$ ipython --no-banner

In [1]: import numpy as np

In [2]: np.set_printoptions(suppress=True, linewidth=200)

In [3]: rd = lambda a: np.round(a, 2) + 0

In [4]: data = np.load("case5.npy")

In [5]: data
Out[5]: 
array([[4, 0, 1, 4],
       [4, 4, 0, 1],
       [1, 4, 4, 0],
       [0, 1, 4, 4]])

In [6]: r0 = np.array([-1, 1, -2, 0])

In [7]: M2 = data + np.outer(r0, np.eye(4)[2])

In [8]: np.linalg.matrix_rank(M2 - data)
Out[8]: np.int64(1)

In [9]: np.allclose(data @ data.T, data.T @ data)
Out[9]: True

In [10]: (data @ data)[0]
Out[10]: array([17,  8, 24, 32])

In [11]: data @ np.ones(4)
Out[11]: array([9., 9., 9., 9.])

In [12]: data @ (-1.0) ** np.arange(4)
Out[12]: array([ 1., -1.,  1., -1.])

In [13]: r0, g = data[0], data[1]

In [14]: r0 @ r0
Out[14]: np.int64(33)

In [15]: pr = (r0 @ g) / (r0 @ r0) * r0

In [16]: rd(g - pr)
Out[16]: array([ 1.58,  4.  , -0.61, -1.42])

In [17]: np.linalg.matrix_rank(np.outer(r0, g))
Out[17]: np.int64(1)

In [18]: np.outer(r0, g)
Out[18]: 
array([[16, 16,  0,  4],
       [ 0,  0,  0,  0],
       [ 4,  4,  0,  1],
       [16, 16,  0,  4]])

In [19]: rd(pr)
Out[19]: array([2.42, 0.  , 0.61, 2.42])

In [20]: rng = np.random.default_rng(6668)

In [21]: lab = rng.permutation(4)

In [22]: lab
Out[22]: array([2, 0, 1, 3])

In [23]: M2 = data[lab][:, lab]

In [24]: np.allclose(M2, data)
Out[24]: False

In [25]: M2
Out[25]: 
array([[4, 1, 4, 0],
       [1, 4, 0, 4],
       [0, 4, 4, 1],
       [4, 0, 1, 4]])

In [26]: np.trace(M2)
Out[26]: np.int64(16)

In [27]: def softmax(z):
    ...:     e = np.exp(z - z.max(axis=-1, keepdims=True))
    ...:     return e / e.sum(axis=-1, keepdims=True)
    ...: 

In [28]: rd(softmax(10 * M2[0]))
Out[28]: array([0.5, 0. , 0.5, 0. ])

In [29]: rd(softmax(M2[0] + -3))
Out[29]: array([0.48, 0.02, 0.48, 0.01])

In [30]: att = M2 @ M2.T / np.sqrt(4)

In [31]: rd(softmax(att + np.triu(np.full(att.shape, -np.inf), 1)))
Out[31]: 
array([[1., 0., 0., 0.],
       [0., 1., 0., 0.],
       [0., 0., 1., 0.],
       [0., 0., 0., 1.]])

In [32]: rd(softmax(att))
Out[32]: 
array([[1., 0., 0., 0.],
       [0., 1., 0., 0.],
       [0., 0., 1., 0.],
       [0., 0., 0., 1.]])

In [33]: m1 = np.load("run11.npy")

In [34]: rd(m1)
Out[34]: 
array([[ 0.74, -0.43, -0.09,  0.26, -0.43],
       [-0.43,  0.28, -0.14,  0.43, -0.72],
       [-0.09, -0.14,  0.97,  0.09, -0.14],
       [ 0.26,  0.43,  0.09,  0.74,  0.43],
       [-0.43, -0.72, -0.14,  0.43,  0.28]])

In [35]: x0 = np.array([0, 0, -2, -1, 2])

In [36]: rd(np.linalg.norm(x0)), rd(np.linalg.norm(m1 @ x0))
Out[36]: (np.float64(3.0), np.float64(3.0))

In [37]: [p for p in range(1, 25) if np.allclose(np.linalg.matrix_power(m1, p), np.eye(5))]
Out[37]: [2, 4, 6, 8, 10, 12, 14, 16, 18, 20, 22, 24]

In [38]: rd(m1.T @ (m1 @ x0))
Out[38]: array([ 0.,  0., -2., -1.,  2.])

In [39]: 5 - np.linalg.matrix_rank(m1 - np.eye(5), tol=1e-8)
Out[39]: np.int64(4)

In [40]: W = np.array([[1, 2, 0, 1, 1, 2],
    ...:     [3, 1, 3, 3, 1, 0],
    ...:     [1, 0, 3, 2, 3, 0],
    ...:     [3, 0, 0, 2, 3, 1],
    ...:     [1, 1, 1, 1, 2, 1]])

In [41]: c = np.array([5, 0, 4, -4, 2, 1])

In [42]: H = np.maximum(m1 @ W + c, 0)

In [43]: np.linalg.matrix_rank(H)
Out[43]: np.int64(5)

In [44]: (H > 0).astype(int)
Out[44]: 
array([[1, 1, 1, 0, 1, 1],
       [1, 0, 1, 0, 1, 0],
       [1, 0, 1, 0, 1, 1],
       [1, 1, 1, 0, 1, 1],
       [1, 0, 1, 0, 1, 1]])

In [45]: cent = np.array([[0, 5, 1], [6, 4, 5], [6, 9, 7], [4, 9, 8], [0, 6, 2], [2, 4, 5]])

In [46]: (H @ cent).round(6).argmax(axis=1)
Out[46]: array([1, 1, 1, 1, 1])

In [47]: lab = rng.permutation(5)

In [48]: lab
Out[48]: array([0, 2, 4, 3, 1])

In [49]: M2 = m1[lab][:, lab]

In [50]: rd(np.sort(np.abs(np.linalg.eigvals(M2))))
Out[50]: array([1., 1., 1., 1., 1.])

In [51]: np.allclose(M2, m1)
Out[51]: False

In [52]: rd(np.diag(M2))
Out[52]: array([0.74, 0.97, 0.28, 0.74, 0.28])

In [53]: E = np.loadtxt("data.csv", delimiter=",")

In [54]: E
Out[54]: 
array([[1.  , 0.  , 0.  , 0.  ],
       [0.  , 1.  , 0.  , 0.  ],
       [0.  , 0.33, 0.67, 0.  ],
       [0.  , 0.  , 0.  , 1.  ]])

In [55]: x0 = np.array([2, 0, 5, 3])

In [56]: y = E @ x0

In [57]: y
Out[57]: array([2.  , 0.  , 3.35, 3.  ])

In [58]: rd(np.linalg.solve(E, y))
Out[58]: array([2., 0., 5., 3.])

In [59]: rd(np.linalg.solve(E.T, E[3]))
Out[59]: array([0., 0., 0., 1.])

In [60]: (E != 0).astype(int)
Out[60]: 
array([[1, 0, 0, 0],
       [0, 1, 0, 0],
       [0, 1, 1, 0],
       [0, 0, 0, 1]])

In [61]: rd(E @ E)
Out[61]: 
array([[1.  , 0.  , 0.  , 0.  ],
       [0.  , 1.  , 0.  , 0.  ],
       [0.  , 0.55, 0.45, 0.  ],
       [0.  , 0.  , 0.  , 1.  ]])

In [62]: rd(np.linalg.det(E))
Out[62]: np.float64(0.67)

In [63]: lab = rng.permutation(4)

In [64]: M2 = E[:, lab] * rng.choice([-1, 1], 4)

In [65]: M2
Out[65]: 
array([[-0.  , -1.  ,  0.  ,  0.  ],
       [-0.  , -0.  ,  1.  ,  0.  ],
       [-0.67, -0.  ,  0.33,  0.  ],
       [-0.  , -0.  ,  0.  ,  1.  ]])

In [66]: Uu, _, vt = np.linalg.svd(E.T @ M2)

In [67]: rd(np.linalg.lstsq(E, M2)[0])
Out[67]: 
array([[ 0., -1.,  0.,  0.],
       [ 0.,  0.,  1.,  0.],
       [-1.,  0.,  0.,  0.],
       [ 0.,  0.,  0.,  1.]])

In [68]: lab
Out[68]: array([2, 0, 1, 3])

In [69]: rd(Uu @ vt)
Out[69]: 
array([[ 0., -1.,  0.,  0.],
       [ 0.,  0.,  1.,  0.],
       [-1.,  0.,  0.,  0.],
       [ 0.,  0.,  0.,  1.]])

In [70]: O, Rm = np.linalg.qr(M2)

In [71]: abs(Rm[0, 0]), rd(np.linalg.norm(M2[:, 0]))
Out[71]: (np.float64(0.67), np.float64(0.67))

In [72]: O.shape, Rm.shape
Out[72]: ((4, 4), (4, 4))

In [73]: Rm
Out[73]: 
array([[ 0.67,  0.  , -0.33,  0.  ],
       [ 0.  , -1.  ,  0.  ,  0.  ],
       [ 0.  ,  0.  , -1.  ,  0.  ],
       [ 0.  ,  0.  ,  0.  ,  1.  ]])

In [74]: np.abs(np.diag(Rm))
Out[74]: array([0.67, 1.  , 1.  , 1.  ])

In [75]: O.T @ O
Out[75]: 
array([[1., 0., 0., 0.],
       [0., 1., 0., 0.],
       [0., 0., 1., 0.],
       [0., 0., 0., 1.]])

In [76]: O @ Rm
Out[76]: 
array([[ 0.  , -1.  ,  0.  ,  0.  ],
       [ 0.  ,  0.  ,  1.  ,  0.  ],
       [-0.67,  0.  ,  0.33,  0.  ],
       [ 0.  ,  0.  ,  0.  ,  1.  ]])

In [77]: rd(np.diff(E, axis=0))
Out[77]: 
array([[-1.  ,  1.  ,  0.  ,  0.  ],
       [ 0.  , -0.67,  0.67,  0.  ],
       [ 0.  , -0.33, -0.67,  1.  ]])

In [78]: np.linalg.matrix_rank(E)
Out[78]: np.int64(4)

In [79]: rd(np.linalg.norm(E))
Out[79]: np.float64(1.89)

In [80]: M = np.load("x.npy")

In [81]: M
Out[81]: 
array([[ 2,  3,  0,  0],
       [ 3, -2,  0,  0],
       [ 0,  0,  2,  3],
       [ 0,  0,  3, -2]])

In [82]: [round(float(np.linalg.det(M[:i, :i])), 2) + 0 for i in range(1, 5)]
Out[82]: [2.0, -13.0, -26.0, 169.0]

In [83]: rd(np.linalg.eigvalsh(M).min())
Out[83]: np.float64(-3.61)

In [84]: np.all(np.linalg.eigvalsh(M) > 0)
Out[84]: np.False_

In [85]: K = np.load("m.npy")

In [86]: K
Out[86]: 
array([[18,  9, 27, 18,  9, 27],
       [ 6, 15, 27,  6, 15, 27],
       [18, 18, 27, 18, 18, 27],
       [-6, -3, -9, -6, -3, -9],
       [-2, -5, -9, -2, -5, -9],
       [-6, -6, -9, -6, -6, -9]])

In [87]: Uu, sig, vt = np.linalg.svd(m1, full_matrices=False)

In [88]: rd(np.cumsum(sig ** 2) / np.sum(sig ** 2))
Out[88]: array([0.2, 0.4, 0.6, 0.8, 1. ])

In [89]: (sig > 1e-8).sum()
Out[89]: np.int64(5)

In [90]: rd(np.sqrt((sig ** 2).sum())), rd(np.linalg.norm(m1))
Out[90]: (np.float64(2.24), np.float64(2.24))

In [91]: np.allclose(Uu * sig @ vt, m1)
Out[91]: True

In [92]: Uu, sig, vt = np.linalg.svd(K)

In [93]: vecs = vt[:(sig > 1e-8).sum()]

In [94]: x0 = K[1] + -1 * K[3] + rng.integers(2) * np.eye(6)[2]

In [95]: x0
Out[95]: array([12., 18., 37., 12., 18., 36.])

In [96]: np.linalg.matrix_rank(np.vstack([K, x0]))
Out[96]: np.int64(4)

In [97]: rd(vecs.T @ vecs)
Out[97]: 
array([[0.5, 0. , 0. , 0.5, 0. , 0. ],
       [0. , 0.5, 0. , 0. , 0.5, 0. ],
       [0. , 0. , 0.5, 0. , 0. , 0.5],
       [0.5, 0. , 0. , 0.5, 0. , 0. ],
       [0. , 0.5, 0. , 0. , 0.5, 0. ],
       [0. , 0. , 0.5, 0. , 0. , 0.5]])
